% python3 -q
>>> import numpy as np
>>> np.set_printoptions(precision=2, suppress=True, linewidth=140)
>>> rnd = lambda a: np.round(a, 2) + 0
>>> M = np.load("layer0.npy")
>>> print(M)
[[ 15.11  -8.57 -12.14  -8.83  -3.21]
 [-14.15   9.1   11.92   8.44   3.2 ]
 [ -4.76   3.1    3.94   2.99   1.01]
 [  5.05  -2.58  -4.23  -3.04  -0.84]
 [  4.39  -3.12  -4.53  -3.27  -1.05]
 [ 14.87  -9.23 -12.34  -8.64  -3.12]
 [  4.65  -3.39  -4.32  -2.5   -0.78]
 [ 15.13  -9.91 -12.16  -9.51  -2.57]
 [  5.02  -3.09  -4.13  -3.1   -1.13]
 [ -0.32   0.09  -0.22   0.18   0.05]]
>>> A2 = M / np.linalg.norm(M, axis=1, keepdims=True)
>>> cov = A2 @ A2.T
>>> print(np.argwhere(np.triu(np.abs(cov) > 0.95, 1)))
[[0 1]
 [0 2]
 [0 3]
 [0 4]
 [0 5]
 [0 6]
 [0 7]
 [0 8]
 [1 2]
 [1 3]
 [1 4]
 [1 5]
 [1 6]
 [1 7]
 [1 8]
 [2 3]
 [2 4]
 [2 5]
 [2 6]
 [2 7]
 [2 8]
 [3 4]
 [3 5]
 [3 6]
 [3 7]
 [3 8]
 [4 5]
 [4 6]
 [4 7]
 [4 8]
 [5 6]
 [5 7]
 [5 8]
 [6 7]
 [6 8]
 [7 8]]
>>> print(rnd(np.degrees(np.arccos(np.clip(cov[7, 0], -1, 1)))))
3.55
>>> print(rnd(np.linalg.norm(A2, axis=1)))
[1. 1. 1. 1. 1. 1. 1. 1. 1. 1.]
>>> print((np.abs(cov) > 0.9).astype(int))
[[1 1 1 1 1 1 1 1 1 0]
 [1 1 1 1 1 1 1 1 1 0]
 [1 1 1 1 1 1 1 1 1 0]
 [1 1 1 1 1 1 1 1 1 0]
 [1 1 1 1 1 1 1 1 1 0]
 [1 1 1 1 1 1 1 1 1 0]
 [1 1 1 1 1 1 1 1 1 0]
 [1 1 1 1 1 1 1 1 1 0]
 [1 1 1 1 1 1 1 1 1 0]
 [0 0 0 0 0 0 0 0 0 1]]
>>> print([round(float(x), 2) for x in np.linalg.svd(M, compute_uv=False)[:3]])
[49.56, 1.18, 1.0]
>>> print(np.linalg.cond(M) > 100)
False
>>> print(np.linalg.matrix_rank(M, rtol=0.1))
1
>>> print(np.argsort(-np.linalg.norm(M, axis=0).round(6), kind="stable")[:3])
[0 2 1]
>>> A2 = np.array([[6, 4, -8, -3], [-9, -6, 4, 5], [-4, 2, -4, -8], [-6, -2, 4, 1]])
>>> A = A2 - A2.T
>>> print(A)
[[  0  13  -4   3]
 [-13   0   2   7]
 [  4  -2   0 -12]
 [ -3  -7  12   0]]
>>> rng = np.random.default_rng(95791)
>>> labels = rng.permutation(4)
>>> A2 = A[:, labels] * rng.choice([-1, 1], 4)
>>> print(A2)
[[  3   4  13   0]
 [  7  -2   0  13]
 [-12   0  -2  -4]
 [  0 -12  -7   3]]
>>> Uu, _, Vt = np.linalg.svd(A.T @ A2)
>>> print(labels)
[3 2 1 0]
>>> print(rnd(Uu @ Vt))
[[ 0.  0.  0. -1.]
 [ 0.  0.  1.  0.]
 [ 0. -1.  0.  0.]
 [ 1.  0.  0.  0.]]
>>> x0 = np.array([3, 1, 0, 2])
>>> print(rnd(np.linalg.eigvals(A).real))
[0. 0. 0. 0.]
>>> print(rnd(np.linalg.svd(A, compute_uv=False)))
[18.66 18.66  6.54  6.54]
>>> print(x0 @ A @ x0)
0
>>> O = np.linalg.solve(np.eye(4) - A, np.eye(4) + A)
>>> print(rnd(O @ O.T))
[[1. 0. 0. 0.]
 [0. 1. 0. 0.]
 [0. 0. 1. 0.]
 [0. 0. 0. 1.]]
>>> print(rnd(np.linalg.det(O)))
1.0
>>> O, vecs = np.linalg.qr(A[:, :3])[0], np.linalg.qr(A[:, 3:])[0]
>>> sv = np.linalg.svd(O.T @ vecs, compute_uv=False)
>>> print((sv > 0.9).sum())
0
>>> print(rnd(sv))
[0.78]
>>> print(rnd(np.linalg.norm(O @ O.T - vecs @ vecs.T, 2)))
1.0
>>> x0 = np.array([-7, 2, -1, -5])
>>> rhs = A @ x0
>>> print(rhs)
[15 54 28 -5]
>>> print(rnd(np.linalg.solve(A, A[:, 0])))
[1. 0. 0. 0.]
>>> hat = np.triu(np.array([[1, 3, 1, 2], [0, 0, -3, -2], [0, 3, 3, 2], [-1, 0, -1, 1]]), 1) + np.eye(4)
>>> A2 = hat @ A @ np.linalg.inv(hat)
>>> print(rnd(np.linalg.det(A2)))
14884.0
>>> print(rnd(np.poly(A2)))
[    1.     0.   391.     0. 14884.]
>>> print(hat @ A - A @ hat)
[[-41. -16.  69.  43.]
 [ -6.  59. -11.  58.]
 [ -6. -26.  14. -12.]
 [  0.   9. -18. -32.]]
>>> print(np.trace(A2), np.trace(A))
0.0 0
>>> X = np.array([[0, 0, -2, -2, 1, -1, 0, 2, -1],
...     [-6, -1, -2, -2, 2, -1, 2, 1, 1],
...     [6, 0, 1, 2, 0, -1, -2, 0, 2],
...     [-3, 1, -1, -2, -2, -2, 1, -2, -1],
...     [-3, -1, 1, 1, 0, 0, 1, -2, 0]])
>>> labels = rng.permutation(4)
>>> print(labels)
[1 0 2 3]
>>> A2 = A[labels][:, labels]
>>> print(rnd(np.sort(np.abs(np.linalg.eigvals(A2)))))
[ 6.54  6.54 18.66 18.66]
>>> print(np.diag(A2))
[0 0 0 0]
>>> print(A2)
[[  0 -13   2   7]
 [ 13   0  -4   3]
 [ -2   4   0 -12]
 [ -7  -3  12   0]]
>>> A2 = X / np.sqrt((X ** 2).mean(axis=1, keepdims=True))
>>> print(np.linalg.matrix_rank(X - X.mean(axis=1, keepdims=True)))
5
>>> print(rnd(np.linalg.norm(A2, axis=1)))
[3. 3. 3. 3. 3.]
>>> print(np.linalg.matrix_rank(A2) == np.linalg.matrix_rank(X))
True
>>> t = np.radians(90)
>>> R = np.eye(9)
>>> R[0, 0] = R[3, 3] = np.cos(t)
>>> R[0, 3], R[3, 0] = -np.sin(t), np.sin(t)
>>> print(rnd(R))
[[ 0.  0.  0. -1.  0.  0.  0.  0.  0.]
 [ 0.  1.  0.  0.  0.  0.  0.  0.  0.]
 [ 0.  0.  1.  0.  0.  0.  0.  0.  0.]
 [ 1.  0.  0.  0.  0.  0.  0.  0.  0.]
 [ 0.  0.  0.  0.  1.  0.  0.  0.  0.]
 [ 0.  0.  0.  0.  0.  1.  0.  0.  0.]
 [ 0.  0.  0.  0.  0.  0.  1.  0.  0.]
 [ 0.  0.  0.  0.  0.  0.  0.  1.  0.]
 [ 0.  0.  0.  0.  0.  0.  0.  0.  1.]]
>>> A2 = X @ R.T
>>> print(np.allclose(X @ X.T, A2 @ A2.T))
True
>>> print(rnd(np.linalg.det(R)), np.trace(R))
1.0 7.0
>>> W1 = np.array([[2, 2],
...     [-1, 1],
...     [-1, -1],
...     [-1, 2],
...     [1, -2],
...     [2, 1],
...     [-2, 2],
...     [1, 2],
...     [2, -2]])
>>> b = np.array([1, 0])
>>> act = np.maximum(X @ W1 + b, 0)
>>> print((act > 0).astype(int))
[[1 1]
 [0 0]
 [1 1]
 [0 0]
 [0 0]]
>>> print(np.linalg.matrix_rank(act))
2
>>> W2 = np.array([[1, 3, 1], [1, 0, 1]])
>>> print(act @ W2)
[[ 5 12  5]
 [ 0  0  0]
 [22 48 22]
 [ 0  0  0]
 [ 0  0  0]]
>>> print(W1 @ W2)
[[ 4  6  4]
 [ 0 -3  0]
 [-2 -3 -2]
 [ 1 -3  1]
 [-1  3 -1]
 [ 3  6  3]
 [ 0 -6  0]
 [ 3  3  3]
 [ 0  6  0]]
>>> W0 = np.load("m.npy")
>>> print(rnd(W0))
[[-2.39 -1.13 -0.89  3.84  0.76  1.38]
 [ 2.69 -1.17  1.44  2.58  0.4  -2.74]
 [ 1.35 -3.75 -2.74 -0.95 -0.66  0.5 ]
 [-1.79 -1.14 -0.11 -1.44  3.71 -2.15]
 [-1.79 -2.57  3.36 -0.78 -1.8   0.11]
 [ 1.94 -0.59  1.82 -0.24  2.61  3.27]]
>>> labels = rng.permutation(6)
>>> print(labels)
[3 1 0 5 4 2]
>>> A2 = W0[labels][:, labels]
>>> print(rnd(np.trace(A2)))
-6.28
>>> print(np.allclose(A2, W0))
False
>>> print(rnd(np.diag(A2)))
[-1.44 -1.17 -2.39  3.27 -1.8  -2.74]
